$ python -q
>>> import numpy as np
>>> from numpy import linalg as LA
>>> np.set_printoptions(precision=2, suppress=True, linewidth=120, legacy="1.25")
>>> rd = lambda a: np.round(a, 2) + 0
>>> W0 = np.array([[0, -1, 1, -1], [0, 1, -2, 2], [-1, -2, -1, 3]])
>>> W0[:, 1] = 3 * W0[:, 3]
>>> W0
array([[ 0, -3,  1, -1],
       [ 0,  6, -2,  2],
       [-1,  9, -1,  3]])
>>> # rank 2
>>> f, g = W0[2], W0[1]
>>> f @ f
92
>>> f @ g
62
>>> p = (f @ g) / (f @ f) * f
>>> np.outer(f, g)
array([[  0,  -6,   2,  -2],
       [  0,  54, -18,  18],
       [  0,  -6,   2,  -2],
       [  0,  18,  -6,   6]])
>>> rd((g - p) @ f)
0.0
>>> rd(g - p)
array([ 0.67, -0.07, -1.33, -0.02])
>>> LA.lstsq(W0[:-1].T, W0[-1])[2]
1
>>> np.unique(W0.round(6), axis=0).shape
(3, 4)
>>> rd(np.trace(LA.pinv(W0) @ W0))
2.0
>>> np.allclose(W0[:-1].T @ LA.lstsq(W0[:-1].T, W0[-1])[0], W0[-1])
False
>>> np.abs(np.diag(LA.qr(W0)[1])) > 1e-9
array([ True,  True, False])
>>> rd(LA.norm(W0, axis=0))
array([ 1.  , 11.22,  2.45,  3.74])
>>> LA.norm(W0, axis=1).argmax()
2
>>> rd(LA.norm(W0, 1)), rd(LA.norm(W0, np.inf))
(18.0, 14.0)
>>> rd(LA.norm(W0, axis=1))
array([3.32, 6.63, 9.59])
>>> rd(LA.norm(W0, 2))
12.05
>>> rd(LA.norm(W0[2] - W0[1]))
3.46
>>> m1 = np.load("block18.npy")
>>> rd(m1)
array([[ 0.25, -0.3 , -0.31],
       [-0.3 ,  0.88, -0.12],
       [-0.31, -0.12,  0.87]])
>>> # null space of dimension 1
>>> w, vecs = LA.eigh(m1)
>>> vec = np.array([1, -1, 2])
>>> rd(vec @ m1 @ vec)
4.45
>>> rd(vecs * np.abs(w) @ vecs.T)
array([[ 0.25, -0.3 , -0.31],
       [-0.3 ,  0.88, -0.12],
       [-0.31, -0.12,  0.87]])
>>> rd(vecs * np.maximum(w, 0) @ vecs.T)
array([[ 0.25, -0.3 , -0.31],
       [-0.3 ,  0.88, -0.12],
       [-0.31, -0.12,  0.87]])
>>> rd(vec @ m1 @ vec / (vec @ vec)), rd(w[0]), rd(w[-1])
(0.74, 0.0, 1.0)
>>> rd(LA.eigvalsh(m1[1:, 1:]))
array([0.75, 1.  ])
>>> theta = np.radians(172)
>>> Rm = np.eye(3)
>>> Rm[1, 1] = Rm[0, 0] = np.cos(theta)
>>> Rm[1, 0], Rm[0, 1] = -np.sin(theta), np.sin(theta)
>>> rd(Rm)
array([[-0.99,  0.14,  0.  ],
       [-0.14, -0.99,  0.  ],
       [ 0.  ,  0.  ,  1.  ]])
>>> out = m1 @ Rm.T
>>> np.allclose(m1 @ m1.T, out @ out.T)
True
>>> rd(np.abs(out - m1).max(axis=0))
array([0.71, 1.71, 0.  ])
>>> rd(LA.det(Rm)), rd(np.trace(Rm))
(1.0, -0.98)
>>> f = np.array([0, -2, -3])
>>> rd(np.correlate(Rm[0], Rm[1], "full"))
array([ 0.  ,  0.98,  0.  , -0.02,  0.  ])
>>> rd(np.array([np.convolve(row, f, "same") for row in Rm]))
array([[ 1.98,  2.69, -0.42],
       [ 0.28,  2.4 ,  2.97],
       [ 0.  ,  0.  , -2.  ]])
>>> rd(np.polyval(f, Rm[0]))
array([-1.02, -3.28, -3.  ])
>>> rk = LA.matrix_rank(m1)
>>> rk
2
>>> N = LA.svd(m1)[2][rk:].T
>>> [int(LA.matrix_rank(m1[:, :j + 1])) for j in range(3)]
[1, 2, 2]
>>> LA.matrix_rank(m1.T @ m1), LA.matrix_rank(m1 @ m1.T)
(2, 2)
>>> rd(N @ N.T)
array([[0.75, 0.3 , 0.31],
       [0.3 , 0.12, 0.12],
       [0.31, 0.12, 0.13]])
>>> N.shape
(3, 1)
>>> J = np.loadtxt("mat.csv", delimiter=",")
>>> J
array([[-2.,  3.,  3.],
       [ 3., -2.,  3.],
       [ 3.,  3., -2.]])
>>> # equal to its transpose
>>> proj = np.triu(np.array([[3, -3, 2], [2, 3, 3], [2, 1, -3]]), 1) + np.eye(3)
>>> out = proj @ J @ LA.inv(proj)
>>> rd(LA.det(out))
100.0
>>> out
array([[  -5.,    0.,    0.],
       [  12.,   43., -156.],
       [   3.,   12.,  -44.]])
>>> M = np.load("test8.npy")
>>> M
array([[-2.,  2., -4., -2.],
       [ 0., -2.,  3.,  1.],
       [-2., -2.,  2.,  0.],
       [ 8., -2.,  7.,  5.]])
>>> # null space of dimension 2
>>> rd(np.trace(LA.pinv(M) @ M))
2.0
>>> rd(M @ LA.pinv(M) @ M)
array([[-2.,  2., -4., -2.],
       [ 0., -2.,  3.,  1.],
       [-2., -2.,  2.,  0.],
       [ 8., -2.,  7.,  5.]])
>>> np.allclose(M[:-1].T @ LA.lstsq(M[:-1].T, M[-1])[0], M[-1])
True
>>> np.abs(np.diag(LA.qr(M)[1])) > 1e-9
array([ True,  True, False, False])
>>> gram = M.T @ M
>>> LA.matrix_rank(gram)
2
>>> np.allclose(gram, gram.T)
True
>>> np.diag(gram)
array([72., 16., 78., 30.])
>>> (M @ M.T).shape
(4, 4)
>>> np.trace(gram), (M ** 2).sum()
(196.0, 196.0)
>>> X = np.load("dump.npy")
>>> X
array([[ 0.7 ,  2.4 ,  1.73],
       [-1.3 , -0.3 , -3.88],
       [-0.5 , -1.  , -1.57],
       [-0.6 , -0.7 , -1.6 ],
       [ 0.5 , -1.  ,  1.37],
       [ 1.1 , -0.6 ,  3.83],
       [-1.1 ,  1.4 , -3.42],
       [-0.4 , -1.3 , -1.69],
       [-1.  ,  1.1 , -3.04],
       [-1.  ,  0.2 , -3.28],
       [ 1.3 , -1.  ,  4.11],
       [-0.5 , -0.1 , -1.38],
       [-1.  , -0.9 , -2.58],
       [-0.2 , -3.2 , -0.5 ],
       [-0.5 ,  0.1 , -1.6 ],
       [ 0.9 , -2.3 ,  2.76],
       [ 0.  ,  1.7 ,  0.35],
       [-0.5 , -1.3 , -1.65],
       [ 1.  ,  1.4 ,  3.53],
       [-1.1 , -0.8 , -3.4 ],
       [-0.1 ,  0.1 , -0.54],
       [ 0.  , -1.3 , -0.33]])
>>> vec = np.array([0, 2, 0])
>>> rhs = X @ vec
>>> rd(LA.pinv(X) @ X)
array([[1., 0., 0.],
       [0., 1., 0.],
       [0., 0., 1.]])
>>> rng = np.random.default_rng(64922)
>>> rhs = rhs + 0.05 * rng.normal(size=22)
>>> rd(rhs)
array([ 4.76, -0.6 , -2.09, -1.35, -2.07, -1.19,  2.73, -2.54,  2.18,  0.42, -1.97, -0.17, -1.77, -6.42,  0.15, -4.55,
        3.31, -2.58,  2.83, -1.67,  0.14, -2.59])
>>> b, *_ = LA.lstsq(X, rhs)
>>> [round(float(LA.norm(LA.solve(X.T @ X + lam * np.eye(3), X.T @ rhs))), 2) for lam in (0, 1, 10, 100)]
[1.99, 1.94, 1.59, 0.57]
>>> rd(b)
array([-0.05,  1.99,  0.02])
>>> rd(X.T @ (rhs - X @ b))
array([0., 0., 0.])
>>> b.round()
array([-0.,  2.,  0.])
>>> Ac = X - X.mean(axis=0)
>>> Uu, sig, VT = LA.svd(Ac, full_matrices=False)
>>> rd(VT[0] * np.sign(VT[0, np.abs(VT[0]).argmax()]))
array([ 0.3 , -0.02,  0.95])
>>> np.abs(Uu[:, 0]).argmax()
10
>>> rd(sig ** 2 / (sig ** 2).sum())
array([0.79, 0.21, 0.  ])
